$ ipython --no-banner

In [1]: import numpy as np

In [2]: np.set_printoptions(precision=2, suppress=True, linewidth=140, legacy="1.25")

In [3]: def rd(a):
   ...:     return np.round(a, 2) + 0
   ...: 

In [4]: feats = np.loadtxt("layer14.csv", delimiter=",")

In [5]: rd(feats)
Out[5]: 
array([[0.18, 0.18, 0.05, 0.  , 0.  , 0.23, 0.14, 0.09, 0.14, 0.  , 0.  ],
       [0.07, 0.1 , 0.17, 0.17, 0.13, 0.03, 0.1 , 0.07, 0.1 , 0.03, 0.03],
       [0.15, 0.19, 0.08, 0.  , 0.  , 0.12, 0.08, 0.15, 0.08, 0.15, 0.  ],
       [0.04, 0.04, 0.22, 0.17, 0.17, 0.17, 0.  , 0.  , 0.04, 0.04, 0.09],
       [0.15, 0.12, 0.12, 0.  , 0.08, 0.08, 0.04, 0.15, 0.08, 0.  , 0.19],
       [0.  , 0.12, 0.15, 0.04, 0.12, 0.19, 0.19, 0.  , 0.  , 0.04, 0.15],
       [0.  , 0.  , 0.09, 0.22, 0.04, 0.17, 0.26, 0.04, 0.  , 0.09, 0.09],
       [0.03, 0.1 , 0.17, 0.1 , 0.  , 0.17, 0.03, 0.1 , 0.03, 0.13, 0.13],
       [0.26, 0.05, 0.16, 0.11, 0.05, 0.  , 0.16, 0.  , 0.05, 0.11, 0.05],
       [0.09, 0.18, 0.  , 0.09, 0.09, 0.05, 0.14, 0.  , 0.  , 0.23, 0.14],
       [0.08, 0.12, 0.  , 0.12, 0.08, 0.12, 0.12, 0.  , 0.08, 0.17, 0.08]])

In [6]: r0 = np.array([-1, -2, 3])

In [7]: rd(np.cross(feats[8, :3], feats[7, :3]))
Out[7]: array([-0.01, -0.04,  0.02])

In [8]: rd(np.polyval(r0, feats[8]))
Out[8]: array([2.4 , 2.89, 2.66, 2.78, 2.89, 3.  , 2.66, 3.  , 2.89, 2.78, 2.89])

In [9]: rng = np.random.default_rng(1388)

In [10]: labels = rng.permutation(11)

In [11]: labels
Out[11]: array([ 0,  9,  3,  6, 10,  5,  2,  1,  8,  4,  7])

In [12]: Y = feats[labels][:, labels]

In [13]: rd(np.diag(Y))
Out[13]: array([0.18, 0.23, 0.17, 0.26, 0.08, 0.19, 0.08, 0.1 , 0.05, 0.08, 0.1 ])

In [14]: rd(np.linalg.det(Y)), rd(np.linalg.det(feats[labels]))
Out[14]: (0.0, 0.0)

In [15]: rd(Y)
Out[15]: 
array([[0.18, 0.  , 0.  , 0.14, 0.  , 0.23, 0.05, 0.18, 0.14, 0.  , 0.09],
       [0.09, 0.23, 0.09, 0.14, 0.14, 0.05, 0.  , 0.18, 0.  , 0.09, 0.  ],
       [0.04, 0.04, 0.17, 0.  , 0.09, 0.17, 0.22, 0.04, 0.04, 0.17, 0.  ],
       [0.  , 0.09, 0.22, 0.26, 0.09, 0.17, 0.09, 0.  , 0.  , 0.04, 0.04],
       [0.08, 0.17, 0.12, 0.12, 0.08, 0.12, 0.  , 0.12, 0.08, 0.08, 0.  ],
       [0.  , 0.04, 0.04, 0.19, 0.15, 0.19, 0.15, 0.12, 0.  , 0.12, 0.  ],
       [0.15, 0.15, 0.  , 0.08, 0.  , 0.12, 0.08, 0.19, 0.08, 0.  , 0.15],
       [0.07, 0.03, 0.17, 0.1 , 0.03, 0.03, 0.17, 0.1 , 0.1 , 0.13, 0.07],
       [0.26, 0.11, 0.11, 0.16, 0.05, 0.  , 0.16, 0.05, 0.05, 0.05, 0.  ],
       [0.15, 0.  , 0.  , 0.04, 0.19, 0.08, 0.12, 0.12, 0.08, 0.08, 0.15],
       [0.03, 0.13, 0.1 , 0.03, 0.13, 0.17, 0.17, 0.1 , 0.03, 0.  , 0.1 ]])

In [16]: rd(np.trace(Y))
Out[16]: 1.53

In [17]: r0, r1 = feats[5], feats[0]

In [18]: rd(r0 @ r1)
Out[18]: 0.1

In [19]: p = (r0 @ r1) / (r0 @ r0) * r0

In [20]: rd((r1 - p) @ r0)
Out[20]: 0.0

In [21]: np.linalg.matrix_rank(np.outer(r0, r1))
Out[21]: 1

In [22]: rd(np.sort(np.abs(np.linalg.eigvals(feats)))[::-1])
Out[22]: array([1.  , 0.23, 0.23, 0.17, 0.17, 0.16, 0.16, 0.16, 0.14, 0.11, 0.11])

In [23]: rd(np.linalg.matrix_power(feats, 100))
Out[23]: 
array([[0.09, 0.11, 0.11, 0.1 , 0.07, 0.13, 0.12, 0.05, 0.05, 0.09, 0.09],
       [0.09, 0.11, 0.11, 0.1 , 0.07, 0.13, 0.12, 0.05, 0.05, 0.09, 0.09],
       [0.09, 0.11, 0.11, 0.1 , 0.07, 0.13, 0.12, 0.05, 0.05, 0.09, 0.09],
       [0.09, 0.11, 0.11, 0.1 , 0.07, 0.13, 0.12, 0.05, 0.05, 0.09, 0.09],
       [0.09, 0.11, 0.11, 0.1 , 0.07, 0.13, 0.12, 0.05, 0.05, 0.09, 0.09],
       [0.09, 0.11, 0.11, 0.1 , 0.07, 0.13, 0.12, 0.05, 0.05, 0.09, 0.09],
       [0.09, 0.11, 0.11, 0.1 , 0.07, 0.13, 0.12, 0.05, 0.05, 0.09, 0.09],
       [0.09, 0.11, 0.11, 0.1 , 0.07, 0.13, 0.12, 0.05, 0.05, 0.09, 0.09],
       [0.09, 0.11, 0.11, 0.1 , 0.07, 0.13, 0.12, 0.05, 0.05, 0.09, 0.09],
       [0.09, 0.11, 0.11, 0.1 , 0.07, 0.13, 0.12, 0.05, 0.05, 0.09, 0.09],
       [0.09, 0.11, 0.11, 0.1 , 0.07, 0.13, 0.12, 0.05, 0.05, 0.09, 0.09]])

In [24]: rd(np.linalg.matrix_power(feats, 2))
Out[24]: 
array([[0.09, 0.1 , 0.13, 0.09, 0.06, 0.14, 0.15, 0.05, 0.06, 0.06, 0.07],
       [0.11, 0.1 , 0.12, 0.09, 0.07, 0.12, 0.1 , 0.07, 0.06, 0.08, 0.08],
       [0.09, 0.12, 0.11, 0.09, 0.06, 0.12, 0.13, 0.06, 0.06, 0.09, 0.08],
       [0.1 , 0.12, 0.12, 0.06, 0.08, 0.13, 0.09, 0.07, 0.06, 0.08, 0.09],
       [0.11, 0.12, 0.1 , 0.08, 0.05, 0.13, 0.11, 0.07, 0.07, 0.09, 0.07],
       [0.07, 0.1 , 0.1 , 0.1 , 0.08, 0.13, 0.14, 0.06, 0.05, 0.09, 0.09],
       [0.05, 0.08, 0.12, 0.12, 0.09, 0.15, 0.13, 0.04, 0.03, 0.09, 0.1 ],
       [0.08, 0.12, 0.1 , 0.09, 0.08, 0.12, 0.11, 0.05, 0.05, 0.11, 0.08],
       [0.12, 0.12, 0.08, 0.08, 0.05, 0.14, 0.13, 0.07, 0.07, 0.08, 0.06],
       [0.08, 0.11, 0.08, 0.12, 0.09, 0.11, 0.13, 0.04, 0.05, 0.1 , 0.09],
       [0.09, 0.1 , 0.1 , 0.11, 0.09, 0.12, 0.13, 0.03, 0.05, 0.09, 0.1 ]])

In [25]: p = np.eye(11)[7]

In [26]: for _ in range(3):
    ...:     p = p @ feats
    ...:     print(p.round(2))
    ...: 
[0.03 0.1  0.17 0.1  0.   0.17 0.03 0.1  0.03 0.13 0.13]
[0.08 0.12 0.1  0.09 0.08 0.12 0.11 0.05 0.05 0.11 0.08]
[0.09 0.11 0.1  0.1  0.08 0.12 0.12 0.05 0.05 0.09 0.09]

In [27]: K = np.loadtxt("arr.csv", delimiter=",")

In [28]: K
Out[28]: 
array([[-0.9 ,  0.84,  0.91,  0.59,  0.94, -0.98, -0.97, -0.98],
       [-0.95,  0.45,  0.26, -0.49,  0.13, -0.71, -0.88, -0.95],
       [ 0.73, -0.94, -0.33,  0.87,  0.83, -0.51,  0.95,  0.92],
       [ 0.88,  0.96, -0.09, -0.89, -0.98,  0.99, -0.5 ,  0.43],
       [-0.28,  0.25,  0.36,  0.23,  0.44, -0.54, -0.45, -0.46],
       [-0.75, -0.03, -0.28, -0.56, -0.42,  0.09, -0.33, -0.56],
       [-0.19,  0.91,  0.54, -0.5 , -0.45,  0.17, -0.89, -0.76],
       [ 0.94, -0.3 , -0.24,  0.36, -0.27,  0.75,  0.83,  0.93],
       [ 0.79,  0.58, -0.5 , -0.79, -0.95,  0.97,  0.3 ,  0.7 ],
       [ 0.68,  0.91,  0.66, -0.02, -0.2 ,  0.25, -0.74, -0.25],
       [ 0.35, -0.54, -0.53, -0.2 , -0.46,  0.62,  0.69,  0.65],
       [-0.92, -0.41, -0.27, -0.4 ,  0.06, -0.52, -0.36, -0.76],
       [-0.56, -0.99,  0.44,  0.99,  1.  , -1.  ,  0.87,  0.29],
       [-0.89,  0.2 ,  0.94,  0.95,  1.  , -1.  , -0.92, -0.96],
       [ 0.12, -0.23, -0.13,  0.05, -0.01,  0.09,  0.26,  0.24],
       [-0.87, -1.  , -0.75,  0.8 ,  0.94, -0.93,  0.96,  0.51],
       [ 0.11, -0.24, -0.62, -0.65, -0.81,  0.83,  0.48,  0.46],
       [-0.97,  0.93, -0.66, -1.  , -1.  ,  0.97, -0.95, -0.96]])

In [29]: t = np.radians(20)

In [30]: Rm = np.eye(8)

In [31]: Rm[5, 5] = Rm[7, 7] = np.cos(t)

In [32]: Rm[5, 7], Rm[7, 5] = -np.sin(t), np.sin(t)

In [33]: rd(Rm)
Out[33]: 
array([[ 1.  ,  0.  ,  0.  ,  0.  ,  0.  ,  0.  ,  0.  ,  0.  ],
       [ 0.  ,  1.  ,  0.  ,  0.  ,  0.  ,  0.  ,  0.  ,  0.  ],
       [ 0.  ,  0.  ,  1.  ,  0.  ,  0.  ,  0.  ,  0.  ,  0.  ],
       [ 0.  ,  0.  ,  0.  ,  1.  ,  0.  ,  0.  ,  0.  ,  0.  ],
       [ 0.  ,  0.  ,  0.  ,  0.  ,  1.  ,  0.  ,  0.  ,  0.  ],
       [ 0.  ,  0.  ,  0.  ,  0.  ,  0.  ,  0.94,  0.  , -0.34],
       [ 0.  ,  0.  ,  0.  ,  0.  ,  0.  ,  0.  ,  1.  ,  0.  ],
       [ 0.  ,  0.  ,  0.  ,  0.  ,  0.  ,  0.34,  0.  ,  0.94]])

In [34]: Y = K @ Rm.T

In [35]: np.allclose(np.linalg.norm(K, axis=1), np.linalg.norm(Y, axis=1))
Out[35]: True

In [36]: rd(np.linalg.det(Rm)), rd(np.trace(Rm))
Out[36]: (1.0, 7.88)
